>>> import numpy as np
>>> from numpy import linalg as LA
>>> np.set_printoptions(suppress=True, linewidth=140)
>>> A = np.load("data.npy")
>>> A
array([[49, 28, 42, 49, 42, 28, 42],
       [28, 17, 26, 31, 26, 17, 26],
       [42, 26, 40, 48, 40, 26, 40],
       [49, 31, 48, 58, 48, 31, 48],
       [42, 26, 40, 48, 40, 26, 40],
       [28, 17, 26, 31, 26, 17, 26],
       [42, 26, 40, 48, 40, 26, 40]])
>>> evals, evecs = LA.eigh(A)
>>> x0 = np.array([1, -2, 3, 1, 1, -2, -2])
>>> np.abs(A).sum(axis=1).max(), round(np.abs(evals).max(), 2)
(np.int64(313), np.float64(256.12))
>>> x0 @ A @ x0
np.int64(109)
>>> np.round(evecs * np.abs(evals) @ evecs.T, 2)
array([[49., 28., 42., 49., 42., 28., 42.],
       [28., 17., 26., 31., 26., 17., 26.],
       [42., 26., 40., 48., 40., 26., 40.],
       [49., 31., 48., 58., 48., 31., 48.],
       [42., 26., 40., 48., 40., 26., 40.],
       [28., 17., 26., 31., 26., 17., 26.],
       [42., 26., 40., 48., 40., 26., 40.]])
>>> np.round(evecs * np.maximum(evals, 0) @ evecs.T, 2)
array([[49., 28., 42., 49., 42., 28., 42.],
       [28., 17., 26., 31., 26., 17., 26.],
       [42., 26., 40., 48., 40., 26., 40.],
       [49., 31., 48., 58., 48., 31., 48.],
       [42., 26., 40., 48., 40., 26., 40.],
       [28., 17., 26., 31., 26., 17., 26.],
       [42., 26., 40., 48., 40., 26., 40.]])
>>> round(float(x0 @ A @ x0 / (x0 @ x0)), 2), round(evals[0], 2), np.round(evals[-1], 2)
(4.54, np.float64(-0.0), np.float64(256.12))
>>> rng = np.random.default_rng(1965)
>>> lab = rng.permutation(7)
>>> lab
array([4, 3, 1, 5, 2, 6, 0])
>>> out = A[lab][:, lab]
>>> np.allclose(out, A)
False
>>> np.round(np.sort(np.abs(LA.eigvals(out))), 2) + 0
array([  0.  ,   0.  ,   0.  ,   0.  ,   0.  ,   4.88, 256.12])
>>> np.trace(out)
np.int64(261)
>>> out
array([[40, 48, 26, 26, 40, 40, 42],
       [48, 58, 31, 31, 48, 48, 49],
       [26, 31, 17, 17, 26, 26, 28],
       [26, 31, 17, 17, 26, 26, 28],
       [40, 48, 26, 26, 40, 40, 42],
       [40, 48, 26, 26, 40, 40, 42],
       [42, 49, 28, 28, 42, 42, 49]])
>>> np.abs(np.diag(LA.qr(A)[1])) > 1e-9
array([ True,  True, False, False, False, False, False])
>>> round(np.trace(LA.pinv(A) @ A), 2)
np.float64(2.0)
>>> np.unique(A.round(6), axis=0).shape
(4, 7)
>>> LA.lstsq(A[:-1].T, A[-1])[2]
np.int32(2)
>>> np.round(A @ LA.pinv(A) @ A, 2)
array([[49., 28., 42., 49., 42., 28., 42.],
       [28., 17., 26., 31., 26., 17., 26.],
       [42., 26., 40., 48., 40., 26., 40.],
       [49., 31., 48., 58., 48., 31., 48.],
       [42., 26., 40., 48., 40., 26., 40.],
       [28., 17., 26., 31., 26., 17., 26.],
       [42., 26., 40., 48., 40., 26., 40.]])
>>> out = A[0, 0] * A[1:] - np.outer(A[1:, 0], A[0])
>>> out
array([[  0,  49,  98, 147,  98,  49,  98],
       [  0,  98, 196, 294, 196,  98, 196],
       [  0, 147, 294, 441, 294, 147, 294],
       [  0,  98, 196, 294, 196,  98, 196],
       [  0,  49,  98, 147,  98,  49,  98],
       [  0,  98, 196, 294, 196,  98, 196]])
>>> np.round(A[:, 0] / A[0, 0], 2)
array([1.  , 0.57, 0.86, 1.  , 0.86, 0.57, 0.86])
>>> round(np.trace(LA.pinv(out) @ out), 2)
np.float64(1.0)
>>> np.allclose(out[:-1].T @ LA.lstsq(out[:-1].T, out[-1])[0], out[-1])
True
>>> np.round(out @ LA.pinv(out) @ out, 2)
array([[  0.,  49.,  98., 147.,  98.,  49.,  98.],
       [  0.,  98., 196., 294., 196.,  98., 196.],
       [  0., 147., 294., 441., 294., 147., 294.],
       [  0.,  98., 196., 294., 196.,  98., 196.],
       [  0.,  49.,  98., 147.,  98.,  49.,  98.],
       [  0.,  98., 196., 294., 196.,  98., 196.]])
>>> try:
...     LA.inv(out)
... except LA.LinAlgError as e:
...     print("failed:", e)
... 
failed: Last 2 dimensions of the array must be square
>>> m1 = np.load("mat.npy")
>>> m1.round(2)
array([[-11.32,   1.48,   8.84,   9.57,  -2.92,  -7.84,  -5.48],
       [  3.66, -11.77,   5.28, -11.39,  -9.18,  -2.45,   0.44],
       [ 11.2 ,  -5.14,  -6.09, -12.18,  -0.42,   6.13,   4.99],
       [  3.37, -11.78,   5.54, -11.19,  -9.31,  -2.67,   0.3 ],
       [-10.78,  -0.93,  10.1 ,   7.4 ,  -4.88,  -8.49,  -5.5 ],
       [ 11.28,  -1.18,  -9.01,  -9.33,   3.17,   7.93,   5.5 ],
       [ -6.88,  10.91,  -1.84,  13.18,   7.2 ,  -0.35,  -2.16],
       [-11.41,   3.15,   7.72,  10.88,  -1.45,  -7.17,  -5.34],
       [ -4.12,  -9.56,  10.49,  -3.94, -10.12,  -7.31,  -3.18],
       [ -5.87,  -8.24,  11.08,  -1.66,  -9.6 ,  -8.04,  -3.91],
       [ -9.7 ,   8.55,   2.33,  13.56,   4.03,  -3.5 ,  -3.84],
       [ 11.13,  -0.39,  -9.46,  -8.64,   3.82,   8.17,   5.52],
       [-10.67,  -1.27,  10.25,   7.07,  -5.14,  -8.56,  -5.48]])
>>> np.round(m1 @ LA.pinv(m1) @ m1, 2)
array([[-11.32,   1.48,   8.84,   9.57,  -2.92,  -7.84,  -5.48],
       [  3.66, -11.77,   5.28, -11.39,  -9.18,  -2.45,   0.44],
       [ 11.2 ,  -5.14,  -6.09, -12.18,  -0.42,   6.13,   4.99],
       [  3.37, -11.78,   5.54, -11.19,  -9.31,  -2.67,   0.3 ],
       [-10.78,  -0.93,  10.1 ,   7.4 ,  -4.88,  -8.49,  -5.5 ],
       [ 11.28,  -1.18,  -9.01,  -9.33,   3.17,   7.93,   5.5 ],
       [ -6.88,  10.91,  -1.84,  13.18,   7.2 ,  -0.35,  -2.16],
       [-11.41,   3.15,   7.72,  10.88,  -1.45,  -7.17,  -5.34],
       [ -4.12,  -9.56,  10.49,  -3.94, -10.12,  -7.31,  -3.18],
       [ -5.87,  -8.24,  11.08,  -1.66,  -9.6 ,  -8.04,  -3.91],
       [ -9.7 ,   8.55,   2.33,  13.56,   4.03,  -3.5 ,  -3.84],
       [ 11.13,  -0.39,  -9.46,  -8.64,   3.82,   8.17,   5.52],
       [-10.67,  -1.27,  10.25,   7.07,  -5.14,  -8.56,  -5.48]])
>>> np.allclose(m1[:-1].T @ LA.lstsq(m1[:-1].T, m1[-1])[0], m1[-1])
True
>>> try:
...     LA.inv(m1)
... except LA.LinAlgError as e:
...     print(repr(e))
... 
LinAlgError('Last 2 dimensions of the array must be square')
>>> np.abs(np.diag(LA.qr(m1)[1])) > 1e-9
array([ True,  True, False, False, False, False, False])
>>> LA.lstsq(m1[:-1].T, m1[-1])[2]
np.int32(2)
>>> out = np.array([[2, 0, 3],
...     [2, 2, 1],
...     [0, 0, 2],
...     [2, 2, 1],
...     [2, 3, 0],
...     [0, 3, 0],
...     [0, 3, 2]])
>>> LA.matrix_rank(np.vstack([m1, out.T]))
np.int64(5)
>>> out @ m1
Traceback (most recent call last):
  File "<python-input-41>", line 1, in <module>
    out @ m1
    ~~~~^~~~
ValueError: matmul: Input operand 1 has a mismatch in its core dimension 0, with gufunc signature (n?,k),(k,m?)->(n?,m?) (size 13 is different from 3)
>>> np.vstack([m1, out.T]).shape
(16, 7)
>>> K = np.loadtxt("run5.csv", delimiter=",")
>>> K
array([[ 0., -1.,  2., -1.,  1., -1.,  2., -1., -2., -1., -1.],
       [ 0.,  0.,  0., -1., -1.,  0.,  0.,  0.,  1.,  2.,  2.],
       [ 0.,  0.,  0., -2.,  1.,  1.,  2., -2.,  1., -2., -1.],
       [ 0.,  0.,  0.,  0.,  1.,  0.,  1.,  2.,  1.,  0.,  1.],
       [ 0.,  0.,  0.,  0.,  0., -1.,  1., -2.,  1., -1., -1.],
       [ 0.,  0.,  0.,  0.,  0.,  0.,  0.,  2., -1., -1.,  2.],
       [ 0.,  0.,  0.,  0.,  0.,  0.,  0., -1., -1., -2.,  1.],
       [ 0.,  0.,  0.,  0.,  0.,  0.,  0.,  0.,  0., -2., -1.],
       [ 0.,  0.,  0.,  0.,  0.,  0.,  0.,  0.,  0.,  1.,  0.],
       [ 0.,  0.,  0.,  0.,  0.,  0.,  0.,  0.,  0.,  0., -1.],
       [ 0.,  0.,  0.,  0.,  0.,  0.,  0.,  0.,  0.,  0.,  0.]])
>>> # rank 8
>>> LA.cond(K) > 100
np.True_
>>> [round(float(x), 2) for x in LA.svd(K, compute_uv=False)[:3]]
[6.4, 4.12, 3.42]
>>> M = np.array([[-2, -6, -1, 9, 7, 9],
...     [6, 7, -8, -8, 9, -3],
...     [8, -5, -3, -6, -5, 1],
...     [-8, 9, -8, -4, 0, 5],
...     [-6, 8, -3, 1, -3, 7],
...     [4, 2, 3, 3, 0, 1]])
>>> M
array([[-2, -6, -1,  9,  7,  9],
       [ 6,  7, -8, -8,  9, -3],
       [ 8, -5, -3, -6, -5,  1],
       [-8,  9, -8, -4,  0,  5],
       [-6,  8, -3,  1, -3,  7],
       [ 4,  2,  3,  3,  0,  1]])
>>> LA.matrix_rank(M, rtol=0.1)
np.int64(5)
>>> np.round(LA.norm(M, 2) / LA.norm(M), 2)
np.float64(0.62)
>>> LA.cond(M) > 100
np.True_
